$ ipython --no-banner

In [1]: import numpy as np

In [2]: import numpy.linalg as la

In [3]: np.set_printoptions(suppress=True, linewidth=120)

In [4]: arr = np.loadtxt("mat.csv", delimiter=",")

In [5]: arr
Out[5]: 
array([[ 3., -8.,  0.,  7.,  8., -1.],
       [ 6.,  4., -7.,  3., -6.,  9.],
       [ 1.,  0., -1.,  9.,  9.,  9.],
       [ 0., -6.,  4.,  1., -6., -8.],
       [-9., -6.,  9.,  6., -7.,  9.],
       [ 1.,  7., -2.,  9., -9.,  9.]])

In [6]: A2 = arr / la.norm(arr, axis=1, keepdims=True)

In [7]: C2 = A2 @ A2.T

In [8]: C2[3].round(1)
Out[8]: array([ 0.1, -0.5, -0.6,  1. ,  0.2, -0.3])

In [9]: np.argwhere(np.triu(np.abs(C2) > 0.95, 1))
Out[9]: array([], shape=(0, 2), dtype=int64)

In [10]: (C2 - 2 * np.eye(6)).round(6).argmax(axis=1)
Out[10]: array([2, 5, 0, 4, 5, 1])

In [11]: np.round(la.norm(arr[2], 1), 1), np.round(la.norm(arr[2], np.inf), 1)
Out[11]: (np.float64(29.0), np.float64(9.0))

In [12]: round(float(la.norm(arr, 1)), 1), np.round(la.norm(arr, np.inf), 1)
Out[12]: (45.0, np.float64(46.0))

In [13]: q, evecs = la.qr(arr[:, :4])[0], la.qr(arr[:, 4:])[0]

In [14]: sig = la.svd(q.T @ evecs, compute_uv=False)

In [15]: sig.round(1)
Out[15]: array([1. , 0.6])

In [16]: (sig > 0.9).sum()
Out[16]: np.int64(1)

In [17]: rng = np.random.default_rng(9)

In [18]: lab = rng.permutation(6)

In [19]: lab
Out[19]: array([3, 5, 2, 4, 0, 1])

In [20]: A2 = arr[lab][:, lab]

In [21]: round(la.det(A2), 1), round(float(la.det(arr[lab])), 1)
Out[21]: (np.float64(-248802.0), 248802.0)

In [22]: np.trace(A2)
Out[22]: np.float64(9.0)

In [23]: A2
Out[23]: 
array([[ 1., -8.,  4., -6.,  0., -6.],
       [ 9.,  9., -2., -9.,  1.,  7.],
       [ 9.,  9., -1.,  9.,  1.,  0.],
       [ 6.,  9.,  9., -7., -9., -6.],
       [ 7., -1.,  0.,  8.,  3., -8.],
       [ 3.,  9., -7., -6.,  6.,  4.]])

In [24]: np.diag(A2)
Out[24]: array([ 1.,  9., -1., -7.,  3.,  4.])

In [25]: np.allclose(A2, arr)
Out[25]: False

In [26]: np.argsort(-la.norm(arr, axis=0).round(6), kind="stable")[:3]
Out[26]: array([5, 4, 3])

In [27]: round(np.log10(la.cond(arr)))
Out[27]: 2

In [28]: la.matrix_rank(arr, rtol=0.1)
Out[28]: np.int64(5)

In [29]: X = rng.normal(size=(38, 8))

In [30]: X = 3 * X / la.norm(X, axis=1, keepdims=True)

In [31]: X.round(1) + 0
Out[31]: 
array([[ 0.7,  1.3, -0.5,  0.5,  0.3, -0.4, -1. , -2.3],
       [ 1.2,  0. ,  2.2,  0.7,  0.2, -0.6,  1.2, -0.4],
       [ 1.4, -0.4,  0.2, -1.4,  2.1, -0.1, -0.3,  0.7],
       [-0.8,  0.7, -1.1,  0.5, -1. , -1.7, -0.6, -1.4],
       [ 1.2,  0. ,  1.1,  0.2, -0.8,  0.1,  2.3, -0.4],
       [-0.8, -1. , -0.2, -0.8,  2. , -1.2, -1.1, -0.3],
       [ 1. , -0.4, -1.4, -1.2, -0.5,  1.4, -1.4, -0.1],
       [-0.6,  0.3,  0.4, -1.4,  2.3,  0.2, -0.5, -0.9],
       [-0.4,  0. ,  0.8,  0. ,  0.7, -2.2, -1. , -1.4],
       [ 0.2,  0.6, -1.9, -0.2,  0.9,  1.2, -1.4,  0.7],
       [ 0.4, -0.5,  2.4, -1.4, -0.3,  0.6,  0.3, -0.2],
       [ 1.2,  1.2,  0.8,  0.8,  0. , -1. ,  1.8, -0.8],
       [ 2.1, -0.1,  0.2, -0.2,  0.9, -0.5,  1.8,  0.5],
       [ 0.2, -0.5,  0.3,  0. ,  1.8,  0.9, -1.5,  1.5],
       [-1.8,  1.2, -1.5,  0. ,  0.6,  0. , -0.9,  1. ],
       [-1.8, -1.5,  1.4, -0.9,  0.2,  0.8, -0.1,  0.3],
       [ 0.2,  0.3,  1.7,  1.4,  0.5,  1.3, -0.8, -1.1],
       [-1. ,  0.8,  1.6,  0.1, -2. , -0.5,  0.5,  0.3],
       [ 0.1,  1.2,  1.1, -1.6,  0.5, -0.9,  0.3,  1.5],
       [ 2.3,  0.9, -0.6, -0.4,  0.7, -1.2, -0.1,  0.8],
       [ 1.1, -0.4,  0.5,  1.7,  0.4, -2.1,  0.3,  0.3],
       [-0.6,  0.1, -2.1,  1.8,  0.6, -0.8,  0.3,  0.2],
       [-0.6, -1.7, -1.8,  1.3, -0.7, -0.2,  0.4, -0.2],
       [ 1.2, -1. ,  0.6, -2.2,  0.7,  0.7,  0.4,  0.3],
       [ 0.4,  1.2,  1.3, -1.3,  1.5, -1.3,  0.2, -0.3],
       [ 0.8, -0.5,  0.7, -0.8, -1.6,  1.7,  0.9,  0.8],
       [ 1.3, -1.5,  1.3, -1.5,  0.5, -0.2,  0.4,  1. ],
       [ 0. , -1. ,  1. ,  1.3,  0.7,  1.1, -1.9,  0.1],
       [-0.1, -2.2,  0.1,  0. , -1.7, -0.9,  0.1,  0.7],
       [ 1.1, -1.7, -1.6, -0.8, -0.1, -0.9, -0.3,  1.1],
       [ 0.9,  0.2, -1.5, -0.6,  0.7,  1.1,  1.4, -1.4],
       [-0.3, -0.9, -2.1, -0.8, -1.3,  1. ,  0.3, -0.5],
       [ 0.1,  0.4,  1.6,  0.7,  1.4,  0.5,  1.2,  1.4],
       [ 1. ,  0. ,  1.1, -0.4,  1.5, -0.3, -0.7,  2. ],
       [-0.5,  0.2, -1.4, -0.9, -0.5, -1.3,  1.7, -1. ],
       [-1.1,  1. ,  0.7, -2.1, -0.5,  0.9, -0.7, -0.2],
       [-0.2, -2.3, -0.9,  0.8,  1.5, -0.1, -0.1,  0.6],
       [ 0.3,  0.7, -1.2,  0.1,  0.7,  0.8, -2.1,  1.2]])

In [32]: x0 = np.array([1, -6, 6, -6, -9, -5, 0, 9])

In [33]: y = X @ x0

In [34]: np.round(la.pinv(X) @ X, 1) + 0
Out[34]: 
array([[1., 0., 0., 0., 0., 0., 0., 0.],
       [0., 1., 0., 0., 0., 0., 0., 0.],
       [0., 0., 1., 0., 0., 0., 0., 0.],
       [0., 0., 0., 1., 0., 0., 0., 0.],
       [0., 0., 0., 0., 1., 0., 0., 0.],
       [0., 0., 0., 0., 0., 1., 0., 0.],
       [0., 0., 0., 0., 0., 0., 1., 0.],
       [0., 0., 0., 0., 0., 0., 0., 1.]])

In [35]: y = y + 0.1 * rng.normal(size=38)

In [36]: y.round(1)
Out[36]: 
array([-33.6,   7.1,   0.6,  -9.8,   9.4,  -6. ,  -1.7, -21.2,  -3.1, -21.3,  25.1,  -8.4,   4. ,  -2.5, -14.6,  17. ,
       -20.5,  27.1,  22.9,   2.8,   5.9, -24.2,  -3.6,  16.5,  -0.9,  25.5,  31.7,  -7. ,  39.5,  20.5, -29.8,  -1. ,
         0.2,  15.6,  -2.9,   7.2,  -4.4, -11.8])

In [37]: coef, *_ = la.lstsq(X, y)

In [38]: np.round(la.norm(y - X @ coef), 1)
Out[38]: np.float64(0.7)
